% ipython --no-banner

In [1]: import numpy as np

In [2]: import numpy.linalg as la

In [3]: np.set_printoptions(suppress=True, linewidth=120)

In [4]: data = np.load("w.npy")

In [5]: data
Out[5]: 
array([[ 44.92,  62.83,  63.18,  69.02,  68.93,  90.03, 114.12],
       [ 63.01,  72.08,  62.97,  72.08,  81.06,  99.  , 135.12],
       [ 56.05,  63.93,  56.03,  63.99,  72.02,  88.13, 119.95],
       [ 58.04,  47.03,  27.98,  37.19,  55.97,  59.05,  94.88],
       [ 56.  ,  36.89,  13.95,  23.17,  46.16,  43.16,  78.98],
       [ 42.12,  21.09,   0.03,   7.03,  27.92,  20.94,  49.05],
       [  2.83,  15.04,  20.93,  20.94,  15.15,  24.18,  24.  ],
       [  8.08,  13.13,  13.81,  14.94,  13.95,  19.07,  22.99],
       [  5.05,  24.93,  34.96,  34.98,  25.02,  40.1 ,  39.95]])

In [6]: vec = np.array([3, 3, 1, 3, 3, 0, 1])

In [7]: h1 = np.maximum(data @ vec, 0)

In [8]: np.tanh(data @ vec)
Out[8]: array([1., 1., 1., 1., 1., 1., 1., 1., 1.])

In [9]: np.round(np.maximum(data @ vec, 0) - np.maximum(-data @ vec, 0), 2)
Out[9]: array([ 914.4 , 1062.78,  943.95,  717.55,  579.59,  343.56,  206.81,  187.1 ,  344.85])

In [10]: np.round(data.T @ h1, 2)
Out[10]: array([253361.94, 270940.95, 224725.54, 261839.17, 308040.52, 367706.69, 514931.37])

In [11]: la.matrix_rank(data, rtol=0.1)
Out[11]: np.int64(2)

In [12]: la.cond(data) > 100
Out[12]: np.True_

In [13]: np.round(la.norm(data, 2) / la.norm(data), 2)
Out[13]: np.float64(0.99)

In [14]: [round(float(x), 2) for x in la.svd(data, compute_uv=False)[:3]]
Out[14]: [432.48, 64.83, 0.4]
